$ python3 -q
>>> import numpy as np
>>> np.set_printoptions(suppress=True, linewidth=120)
>>> W0 = np.load("mat.npy")
>>> W0
array([[0, 0, 0, 0, 1, 0, 0, 0],
       [0, 0, 0, 0, 0, 0, 0, 1],
       [0, 0, 0, 0, 0, 1, 0, 0],
       [0, 0, 0, 0, 0, 0, 0, 0],
       [1, 0, 0, 0, 0, 0, 0, 0],
       [0, 0, 1, 0, 0, 0, 0, 0],
       [0, 0, 0, 0, 0, 0, 0, 0],
       [0, 1, 0, 0, 0, 0, 0, 0]])
>>> rng = np.random.default_rng(664790)
>>> z = rng.permutation(8)
>>> z
array([4, 7, 1, 3, 0, 5, 6, 2])
>>> A2 = W0[z][:, z]
>>> np.diag(A2)
array([0, 0, 0, 0, 0, 0, 0, 0])
>>> np.round(np.sort(np.abs(np.linalg.eigvals(A2))), 2)
array([0., 0., 1., 1., 1., 1., 1., 1.])
>>> mat = np.loadtxt("layer14.csv", delimiter=",")
>>> mat
array([[ 1.,  2.,  0.,  0.,  0.,  0.,  0.],
       [ 2.,  2.,  2.,  0.,  0.,  0.,  0.],
       [ 0.,  2., -2.,  2.,  0.,  0.,  0.],
       [ 0.,  0.,  2.,  2.,  2.,  0.,  0.],
       [ 0.,  0.,  0.,  2.,  2.,  2.,  0.],
       [ 0.,  0.,  0.,  0.,  2., -1.,  2.],
       [ 0.,  0.,  0.,  0.,  0.,  2., -2.]])
>>> Q, r_ = np.linalg.qr(mat)
>>> np.round(Q.T @ Q, 2) + 0
array([[1., 0., 0., 0., 0., 0., 0.],
       [0., 1., 0., 0., 0., 0., 0.],
       [0., 0., 1., 0., 0., 0., 0.],
       [0., 0., 0., 1., 0., 0., 0.],
       [0., 0., 0., 0., 1., 0., 0.],
       [0., 0., 0., 0., 0., 1., 0.],
       [0., 0., 0., 0., 0., 0., 1.]])
>>> evals, V = np.linalg.eigh(mat)
>>> np.round(np.abs(V[:, -1]), 2)
array([0.16, 0.31, 0.27, 0.62, 0.6 , 0.23, 0.07])
>>> (evals > 1e-8).sum(), (evals < -1e-8).sum()
(np.int64(3), np.int64(4))
>>> np.round(np.linalg.eigvalsh(mat + 3 * np.eye(7)), 2)
array([-0.96, -0.57,  2.28,  2.9 ,  4.62,  6.9 ,  7.82])
>>> np.round(V.T @ V, 2) + 0
array([[1., 0., 0., 0., 0., 0., 0.],
       [0., 1., 0., 0., 0., 0., 0.],
       [0., 0., 1., 0., 0., 0., 0.],
       [0., 0., 0., 1., 0., 0., 0.],
       [0., 0., 0., 0., 1., 0., 0.],
       [0., 0., 0., 0., 0., 1., 0.],
       [0., 0., 0., 0., 0., 0., 1.]])
>>> np.unique(evals.round(6) + 0, return_counts=True)[1]
array([1, 1, 1, 1, 1, 1, 1])
>>> np.round(np.linalg.eigvalsh(mat @ mat), 2)
array([ 0.01,  0.51,  2.63, 12.73, 15.22, 15.65, 23.24])
>>> np.round(np.linalg.svd(mat, compute_uv=False), 2)
array([4.82, 3.96, 3.9 , 3.57, 1.62, 0.72, 0.1 ])
>>> np.abs(V[:, -1]).round(6).argmax()
np.int64(3)
